% python3 -q
>>> import numpy as np
>>> import numpy.linalg as la
>>> np.set_printoptions(suppress=True, linewidth=200)
>>> rng = np.random.default_rng(8605)
>>> feats = np.triu(rng.random((8, 8)) < 0.3, 1).astype(int)
>>> feats = feats + feats.T
>>> print(feats)
[[0 0 0 0 0 0 0 0]
 [0 0 1 0 0 0 0 0]
 [0 1 0 1 1 1 0 0]
 [0 0 1 0 0 1 0 1]
 [0 0 1 0 0 0 0 0]
 [0 0 1 1 0 0 0 0]
 [0 0 0 0 0 0 0 1]
 [0 0 0 1 0 0 1 0]]
>>> W = np.array([[0, 8, 8, 1, 7],
...     [9, 4, 5, 8, 3],
...     [0, 8, 2, 1, 9],
...     [2, 5, 1, 3, 6],
...     [1, 9, 7, 4, 6],
...     [5, 1, 0, 8, 5],
...     [7, 0, 8, 2, 9],
...     [4, 5, 3, 8, 2]])
>>> b = np.array([2, -2, -2, 0, 0])
>>> H = np.maximum(feats @ W + b, 0)
>>> print(la.matrix_rank(H))
5
>>> print(np.round((H > 0).mean(axis=0), 2))
[1.   0.88 0.62 0.88 0.88]
>>> print(H)
[[ 2  0  0  0  0]
 [ 2  6  0  1  9]
 [19 17 11 23 20]
 [11 12  3 17 16]
 [ 2  6  0  1  9]
 [ 4 11  1  4 15]
 [ 6  3  1  8  2]
 [11  3  7  5 15]]
>>> W2 = np.array([[5, -5, 1], [-5, -4, 3], [-3, 3, -4], [2, -1, -5], [5, 4, -2]])
>>> print(H @ W2)
[[  10  -10    2]
 [  27    1   -3]
 [ 123  -73 -129]
 [ 100  -47  -82]
 [  27    1   -3]
 [  45   -5  -17]
 [  38  -39  -33]
 [ 104    9  -63]]
>>> print(W @ W2)
[[-27  19 -27]
 [ 41 -42 -45]
 [  1   9  -7]
 [ 18  -6 -14]
 [-23   0 -32]
 [ 61 -17 -42]
 [ 60  23 -53]
 [ 12 -31 -37]]
>>> A = np.load("test9.npy")
>>> print(A)
[[ -6   5  -1   6  -7  -3  -1   1   4 -11 -10  -8   5]
 [ 18 -17   0  -1  17  -8   4  -2  -1  13  20  16 -17]
 [  4  -6   8  -6  14   8  16   4 -14  22   0   0   2]
 [ 19 -16  -7   4   9 -17  -9  -6  11  -3  25  20 -23]
 [ 17 -14  -4  -3  11  -8  -6  -5   4   7  25  20 -19]
 [-15  17   0 -14 -14  20 -10  -1  -5   2  -5  -4  14]
 [-12  12   1  -5 -10  11  -3   1  -3  -2 -10  -8  12]
 [-14  15  -3  -2 -17   7 -11  -1   4 -13 -10  -8  11]
 [  7 -11   9   3  18  -1  23   6 -12  18  -5  -4   0]]
>>> print(np.round(A @ la.pinv(A) @ A, 2) + 0)
[[ -6.   5.  -1.   6.  -7.  -3.  -1.   1.   4. -11. -10.  -8.   5.]
 [ 18. -17.   0.  -1.  17.  -8.   4.  -2.  -1.  13.  20.  16. -17.]
 [  4.  -6.   8.  -6.  14.   8.  16.   4. -14.  22.   0.   0.   2.]
 [ 19. -16.  -7.   4.   9. -17.  -9.  -6.  11.  -3.  25.  20. -23.]
 [ 17. -14.  -4.  -3.  11.  -8.  -6.  -5.   4.   7.  25.  20. -19.]
 [-15.  17.   0. -14. -14.  20. -10.  -1.  -5.   2.  -5.  -4.  14.]
 [-12.  12.   1.  -5. -10.  11.  -3.   1.  -3.  -2. -10.  -8.  12.]
 [-14.  15.  -3.  -2. -17.   7. -11.  -1.   4. -13. -10.  -8.  11.]
 [  7. -11.   9.   3.  18.  -1.  23.   6. -12.  18.  -5.  -4.   0.]]
>>> M = np.loadtxt("a.csv", delimiter=",")
>>> print(M)
[[4. 1. 3. 0. 5. 3.]
 [5. 0. 0. 4. 3. 0.]
 [3. 0. 5. 1. 0. 4.]
 [1. 5. 2. 3. 4. 5.]
 [3. 4. 1. 3. 2. 3.]
 [0. 3. 0. 0. 5. 0.]
 [3. 5. 1. 3. 0. 1.]
 [2. 4. 3. 5. 1. 5.]
 [1. 0. 2. 5. 0. 1.]
 [5. 1. 2. 5. 4. 3.]
 [4. 0. 3. 4. 5. 0.]
 [4. 3. 3. 5. 1. 5.]
 [5. 2. 3. 4. 5. 2.]
 [0. 5. 1. 3. 0. 5.]
 [3. 5. 1. 3. 0. 1.]
 [5. 5. 5. 4. 2. 2.]]
>>> W2 = M[[15, 2]].astype(float)
>>> for _ in range(5):
...     idx = la.norm(M[:, None] - W2, axis=-1).argmin(axis=1)
...     W2 = np.array([M[idx == j].mean(axis=0) for j in range(2)])
... 
>>> print(idx)
[1 1 1 0 0 0 0 0 1 1 1 0 1 0 0 0]
>>> print(np.round(W2[1] - W2[0], 2))
[ 1.52 -3.76  0.68  0.06  1.48 -1.14]
>>> print(np.bincount(idx))
[9 7]
>>> print(W2.round(2))
[[2.33 4.33 1.89 3.22 1.67 3.  ]
 [3.86 0.57 2.57 3.29 3.14 1.86]]
